In [1]: import numpy as np

In [2]: import numpy.linalg as la

In [3]: np.set_printoptions(precision=1, suppress=True, linewidth=160, floatmode="fixed")

In [4]: A = np.loadtxt("test4.csv", delimiter=",")

In [5]: print(A)
[[ 3.1  0.0  2.0  2.1]
 [ 3.0  0.1  1.9  2.0]
 [ 3.1 -0.1  1.8  2.1]
 [ 3.1  0.0  1.9  1.9]
 [ 3.0  0.0  2.1  1.7]
 [-1.9  2.0 -3.1  3.0]
 [-1.9  1.9 -3.0  2.9]
 [-2.2  1.9 -3.1  3.1]
 [-2.0  2.1 -3.1  2.9]
 [-2.2  2.1 -2.9  2.9]
 [ 0.9 -2.1 -2.1  1.0]
 [ 0.9 -1.9 -2.1  1.0]
 [ 1.2 -2.0 -1.9  1.1]
 [ 1.0 -2.0 -1.9  0.9]
 [ 1.1 -2.1 -2.0  1.0]]

In [6]: Q, R = la.qr(A)

In [7]: print(np.abs(np.diag(R)))
[8.5 5.2 6.8 0.6]

In [8]: print(round(np.trace(Q @ Q.T), 1))
4.0

In [9]: print(R)
[[-8.5  3.6 -5.9 -0.6]
 [ 0.0 -5.2 -2.1 -4.1]
 [ 0.0  0.0  6.8 -7.1]
 [ 0.0  0.0  0.0  0.6]]

In [10]: print(np.allclose(R.T @ R, A.T @ A))
True

In [11]: hat = A @ la.solve(A.T @ A, A.T)

In [12]: print(np.diag(hat))
[0.3 0.2 0.2 0.3 0.2 0.3 0.2 0.6 0.4 0.3 0.3 0.2 0.2 0.2 0.2]

In [13]: print(np.allclose(hat @ hat, hat))
True

In [14]: print(np.round(la.eigvalsh(hat), 1) + 0)
[0.0 0.0 0.0 0.0 0.0 0.0 0.0 0.0 0.0 0.0 0.0 1.0 1.0 1.0 1.0]

In [15]: x = np.array([5, 3, 0, 2])

In [16]: a = np.maximum(A @ x, 0)

In [17]: print(A * (a > 1e-9)[:, None])
[[ 3.1  0.0  2.0  2.1]
 [ 3.0  0.1  1.9  2.0]
 [ 3.1 -0.1  1.8  2.1]
 [ 3.1  0.0  1.9  1.9]
 [ 3.0  0.0  2.1  1.7]
 [-1.9  2.0 -3.1  3.0]
 [-1.9  1.9 -3.0  2.9]
 [-2.2  1.9 -3.1  3.1]
 [-2.0  2.1 -3.1  2.9]
 [-2.2  2.1 -2.9  2.9]
 [ 0.9 -2.1 -2.1  1.0]
 [ 0.9 -1.9 -2.1  1.0]
 [ 1.2 -2.0 -1.9  1.1]
 [ 1.0 -2.0 -1.9  0.9]
 [ 1.1 -2.1 -2.0  1.0]]

In [18]: print(a)
[19.7 19.3 19.4 19.3 18.4  2.5  2.0  0.9  2.1  1.1  0.2  0.8  2.2  0.8  1.2]

In [19]: print(np.tanh(A @ x))
[1.0 1.0 1.0 1.0 1.0 1.0 1.0 0.7 1.0 0.8 0.2 0.7 1.0 0.7 0.8]

In [20]: print(np.maximum(A @ (3 * x), 0))
[59.1 57.9 58.2 57.9 55.2  7.5  6.0  2.7  6.3  3.3  0.6  2.4  6.6  2.4  3.6]

In [21]: Z = np.array([[-3, -3, 0, 1], [-2, -2, 0, 0]])

In [22]: rng = np.random.default_rng(2665)

In [23]: K = rng.normal(size=(14, 2)) @ Z + np.array([8, 5, 9, -8])

In [24]: print(K)
[[  9.1   6.1   9.0  -8.4]
 [  2.0  -1.0   9.0  -7.0]
 [  7.7   4.7   9.0  -7.3]
 [ -2.0  -5.0   9.0  -5.8]
 [ 11.4   8.4   9.0  -8.2]
 [  7.5   4.5   9.0  -7.7]
 [ 16.2  13.2   9.0 -10.7]
 [ 11.3   8.3   9.0 -10.2]
 [  9.9   6.9   9.0  -8.2]
 [ 14.1  11.1   9.0  -9.8]
 [  6.0   3.0   9.0  -7.8]
 [ 12.9   9.9   9.0  -9.5]
 [ 11.6   8.6   9.0  -8.7]
 [ 11.3   8.3   9.0  -8.4]]

In [25]: left, sv, vt = la.svd(K)

In [26]: vecs = vt[:(sv > 1e-8).sum()]

In [27]: x = K[8] + 2 * K[7] + rng.integers(2) * np.eye(4)[3]

In [28]: print(x)
[ 32.5  23.5  27.0 -27.7]

In [29]: print(np.round(vecs.T @ vecs, 1) + 0)
[[ 0.5  0.5  0.2  0.0]
 [ 0.5  0.5 -0.2  0.0]
 [ 0.2 -0.2  0.9  0.0]
 [ 0.0  0.0  0.0  1.0]]

In [30]: r0, v = K[5], K[11]

In [31]: print(np.round(r0 @ r0, 1))
217.0

In [32]: print(round(float(r0 @ v), 1))
295.6

In [33]: p = (r0 @ v) / (r0 @ r0) * r0

In [34]: print(round(float(la.norm(r0 + v) ** 2 + la.norm(r0 - v) ** 2), 1))
1304.9

In [35]: print(v - p)
[ 2.7  3.7 -3.3  1.0]

In [36]: J = np.loadtxt("run10.csv", delimiter=",")

In [37]: print(J)
[[1.0 0.5 0.2]
 [0.5 1.0 0.5]
 [0.2 0.5 1.0]]

In [38]: blk = np.stack([J, 5 * J, J[::-1]])

In [39]: print(blk.sum(axis=0))
[[6.2 3.5 2.2]
 [3.5 7.0 3.5]
 [2.2 3.5 6.2]]

In [40]: print(np.einsum("bij,cij->bc", blk, blk))
[[  4.1  20.4   2.8]
 [ 20.4 102.0  14.0]
 [  2.8  14.0   4.1]]

In [41]: print(la.det(blk))
[ 0.6 70.0 -0.6]

In [42]: print(la.norm(blk, axis=(1, 2)))
[ 2.0 10.1  2.0]

In [43]: print((blk @ J.T).shape)
(3, 3, 3)

In [44]: evals, vecs = la.eigh(J)

In [45]: x = np.array([9, 3, -9])

In [46]: print(round(x @ J @ x / (x @ x), 1), round(float(evals[0]), 1), round(evals[-1], 1))
0.8 0.4 1.8

In [47]: print(vecs * np.maximum(evals, 0) @ vecs.T)
[[1.0 0.5 0.2]
 [0.5 1.0 0.5]
 [0.2 0.5 1.0]]

In [48]: feats = np.load("mat.npy")

In [49]: print(feats.round(1) + 0)
[[-0.3  0.4  0.8 -0.4]
 [-0.1 -0.7  0.6  0.4]
 [-0.3  0.5  0.0  0.8]
 [ 0.9  0.2  0.3  0.2]]

In [50]: gram = feats.T @ feats

In [51]: print(np.diag(gram))
[1.0 1.0 1.0 1.0]

In [52]: print(la.matrix_rank(gram))
4

In [53]: print(round(np.trace(gram), 1), np.round((feats ** 2).sum(), 1))
4.0 4.0

In [54]: print(np.round(np.poly(feats), 1) + 0)
[ 1.0  0.8  0.0 -0.8 -1.0]

In [55]: print(np.round(la.det(feats[::-1]), 1))
-1.0

In [56]: print(round(la.det(2 * feats), 1), round(la.det(feats), 1))
-16.0 -1.0

In [57]: print(round(np.einsum("ij,ji->", feats, feats), 1))
0.6

In [58]: print(round(la.eigvals(feats).sum().real, 1))
-0.8
